% python3 -q
>>> import numpy as np
>>> from numpy import linalg as LA
>>> np.set_printoptions(precision=1, suppress=True, linewidth=140)
>>> Y = np.array([[2, 0], [1, 0]])
>>> basis = np.array([[1, -2, -2], [-2, 1, 2], [-2, -2, 0]])
>>> feats = np.kron(Y, basis)
>>> feats
array([[ 2, -4, -4,  0,  0,  0],
       [-4,  2,  4,  0,  0,  0],
       [-4, -4,  0,  0,  0,  0],
       [ 1, -2, -2,  0,  0,  0],
       [-2,  1,  2,  0,  0,  0],
       [-2, -2,  0,  0,  0,  0]])
>>> left, sigma, VT = LA.svd(feats)
>>> np.argmax(sigma[:-1] / (sigma[1:] + 1e-6)) + 1
np.int64(2)
>>> Y = left[:, :2] @ np.diag(sigma[:2]) @ VT[:2]
>>> LA.matrix_rank(feats, rtol=0.05)
np.int64(2)
>>> round(float(LA.norm(feats - Y) / LA.norm(feats)), 1)
0.0
>>> round(np.abs(feats - Y).max(), 1)
np.float64(0.0)
>>> M = np.array([[-2.6, 7.0, 2.1],
...     [-4.9, 6.9, 9.7],
...     [-6.6, 6.4, 7.9],
...     [4.4, -19.4, 10.6],
...     [-5.7, 8.3, 1.0],
...     [-5.4, 7.9, 9.0],
...     [-5.0, 6.2, 8.2],
...     [-7.8, 7.6, 10.3],
...     [3.4, -18.4, 11.6],
...     [5.7, -19.4, 11.0],
...     [-4.1, 7.8, 0.4],
...     [4.0, -18.7, 11.8],
...     [5.6, -18.2, 12.7],
...     [-5.2, 5.3, 2.7],
...     [-7.0, 6.4, 8.7],
...     [-6.6, 7.8, 8.3],
...     [-4.6, 7.3, 1.4],
...     [-4.7, 8.0, 1.6],
...     [-3.0, 6.2, 8.2]])
>>> lab = M[:, 2] > np.median(M[:, 2])
>>> u = M[lab].mean(axis=0) - M[~lab].mean(axis=0)
>>> u
array([  4.6, -14.3,   6.4])
>>> lab.astype(int)
array([0, 1, 0, 1, 0, 1, 0, 1, 1, 1, 0, 1, 1, 0, 1, 0, 0, 0, 0])
>>> x0 = np.array([0, -1, 1])
>>> h = np.maximum(M @ x0, 0)
>>> h
array([ 0. ,  2.8,  1.5, 30. ,  0. ,  1.1,  2. ,  2.7, 30. , 30.4,  0. , 30.5, 30.9,  0. ,  2.3,  0.5,  0. ,  0. ,  2. ])
>>> np.tanh(M @ x0)
array([-1. ,  1. ,  0.9,  1. , -1. ,  0.8,  1. ,  1. ,  1. ,  1. , -1. ,  1. ,  1. , -1. ,  1. ,  0.5, -1. , -1. ,  1. ])
>>> np.maximum(M @ x0, 0) - np.maximum(-M @ x0, 0)
array([-4.9,  2.8,  1.5, 30. , -7.3,  1.1,  2. ,  2.7, 30. , 30.4, -7.4, 30.5, 30.9, -2.6,  2.3,  0.5, -5.9, -6.4,  2. ])
